$ ipython --no-banner

In [1]: import numpy as np

In [2]: np.set_printoptions(precision=3, suppress=True, linewidth=200)

In [3]: feats = np.loadtxt("m.csv", delimiter=",")

In [4]: feats
Out[4]: 
array([[0., 1., 0., 0., 1., 1., 1., 1., 0.],
       [1., 0., 0., 0., 1., 1., 1., 0., 0.],
       [0., 0., 0., 0., 0., 0., 0., 0., 1.],
       [0., 0., 0., 0., 0., 0., 0., 0., 0.],
       [1., 1., 0., 0., 0., 0., 1., 1., 0.],
       [1., 1., 0., 0., 0., 0., 1., 1., 0.],
       [1., 1., 0., 0., 1., 1., 0., 1., 0.],
       [1., 0., 0., 0., 1., 1., 1., 0., 0.],
       [0., 0., 1., 0., 0., 0., 0., 0., 0.]])

In [5]: # columns 4 and 5 are equal

In [6]: feats @ feats
Out[6]: 
array([[5., 3., 0., 0., 3., 3., 4., 3., 0.],
       [3., 4., 0., 0., 2., 2., 3., 4., 0.],
       [0., 0., 1., 0., 0., 0., 0., 0., 0.],
       [0., 0., 0., 0., 0., 0., 0., 0., 0.],
       [3., 2., 0., 0., 4., 4., 3., 2., 0.],
       [3., 2., 0., 0., 4., 4., 3., 2., 0.],
       [4., 3., 0., 0., 3., 3., 5., 3., 0.],
       [3., 4., 0., 0., 2., 2., 3., 4., 0.],
       [0., 0., 0., 0., 0., 0., 0., 0., 1.]])

In [7]: (np.linalg.matrix_power((feats != 0) + (feats.T != 0) + np.eye(9), 9) > 0).astype(int)
Out[7]: 
array([[1, 1, 0, 0, 1, 1, 1, 1, 0],
       [1, 1, 0, 0, 1, 1, 1, 1, 0],
       [0, 0, 1, 0, 0, 0, 0, 0, 1],
       [0, 0, 0, 1, 0, 0, 0, 0, 0],
       [1, 1, 0, 0, 1, 1, 1, 1, 0],
       [1, 1, 0, 0, 1, 1, 1, 1, 0],
       [1, 1, 0, 0, 1, 1, 1, 1, 0],
       [1, 1, 0, 0, 1, 1, 1, 1, 0],
       [0, 0, 1, 0, 0, 0, 0, 0, 1]])

In [8]: np.flatnonzero(np.linalg.matrix_power((feats != 0) + (feats.T != 0) + np.eye(9), 9)[4])
Out[8]: array([0, 1, 4, 5, 6, 7])

In [9]: rng = np.random.default_rng(1514)

In [10]: z = rng.permutation(9)

In [11]: z
Out[11]: array([4, 3, 5, 7, 0, 6, 2, 1, 8])

In [12]: B = feats[z][:, z]

In [13]: np.round(np.sort(np.abs(np.linalg.eigvals(B))), 3) + 0
Out[13]: array([0.   , 0.   , 0.   , 1.   , 1.   , 1.   , 1.372, 2.   , 4.372])

In [14]: round(np.linalg.det(B), 3), round(float(np.linalg.det(feats[z])), 3)
Out[14]: (np.float64(0.0), 0.0)

In [15]: np.trace(B)
Out[15]: np.float64(0.0)

In [16]: J = np.load("w.npy")

In [17]: J
Out[17]: 
array([[-0.689,  0.508, -1.019, -0.341, -0.003,  0.267, -0.401],
       [-0.746, -1.12 ,  0.896,  0.882, -1.35 , -0.88 ,  0.303],
       [-0.069,  0.372, -0.178, -0.201,  0.503,  0.152, -0.361],
       [-0.586,  0.163,  0.381,  0.108, -1.423, -0.758,  0.082]])

In [18]: Uu, sig, vt = np.linalg.svd(J, full_matrices=False)

In [19]: np.abs(Uu[:, 0]).round(6).argmax()
Out[19]: np.int64(1)

In [20]: (sig > 1e-8).sum()
Out[20]: np.int64(4)

In [21]: np.allclose(Uu * sig @ vt, J)
Out[21]: True

In [22]: Uu.shape, sig.shape, vt.shape
Out[22]: ((4, 4), (4,), (4, 7))

In [23]: sig / sig[0]
Out[23]: array([1.   , 0.5  , 0.25 , 0.125])

In [24]: round(float(np.sqrt((sig ** 2).sum())), 3), round(np.linalg.norm(J), 3)
Out[24]: (3.458, np.float64(3.458))

In [25]: sig
Out[25]: array([3.   , 1.5  , 0.75 , 0.375])

In [26]: w1 = np.array([[-3, 1, 2, -3],
    ...:     [-1, -3, 3, -2],
    ...:     [0, 3, -2, -3],
    ...:     [3, 0, -2, -3],
    ...:     [1, 1, 1, 2],
    ...:     [-2, 0, -1, 0],
    ...:     [0, -3, 0, -2]])

In [27]: c = np.array([2, 0, 1, 1])

In [28]: H = np.maximum(J @ w1 + c, 0)

In [29]: (H > 0).mean(axis=0)
Out[29]: array([1.  , 0.25, 0.5 , 0.5 ])

In [30]: cent = np.array([[1, -1], [-2, -1], [0, -2], [1, 1]])

In [31]: w1 @ cent
Out[31]: 
array([[-8, -5],
       [ 3, -4],
       [-9, -2],
       [ 0, -2],
       [ 1, -2],
       [-2,  4],
       [ 4,  1]])

In [32]: (H @ cent).round(6).argmax(axis=1)
Out[32]: array([0, 0, 0, 0])

In [33]: T = np.stack([J, 2 * J, J[::-1]])

In [34]: np.einsum("bij,cij->bc", T, T)
Out[34]: 
array([[11.955, 23.909, -3.587],
       [23.909, 47.818, -7.175],
       [-3.587, -7.175, 11.955]])

In [35]: np.linalg.norm(T, axis=(1, 2))
Out[35]: array([3.458, 6.915, 3.458])

In [36]: np.linalg.matrix_rank(T.reshape(3, -1))
Out[36]: np.int64(2)

In [37]: B = J + rng.integers(-2, 3, (4, 2)) @ rng.integers(-2, 3, (2, 7))

In [38]: B
Out[38]: 
array([[-2.689, -0.492, -3.019,  1.659, -0.003, -0.733, -0.401],
       [ 3.254,  1.88 ,  3.896, -0.118,  0.65 ,  0.12 ,  0.303],
       [ 5.931,  5.372,  3.822, -0.201,  4.503,  1.152, -0.361],
       [-4.586, -1.837, -3.619,  4.108, -1.423, -2.758,  0.082]])

In [39]: B - J
Out[39]: 
array([[-2., -1., -2.,  2.,  0., -1.,  0.],
       [ 4.,  3.,  3., -1.,  2.,  1.,  0.],
       [ 6.,  5.,  4.,  0.,  4.,  1.,  0.],
       [-4., -2., -4.,  4.,  0., -2.,  0.]])

In [40]: np.linalg.matrix_rank(B - J, tol=1e-8)
Out[40]: np.int64(2)
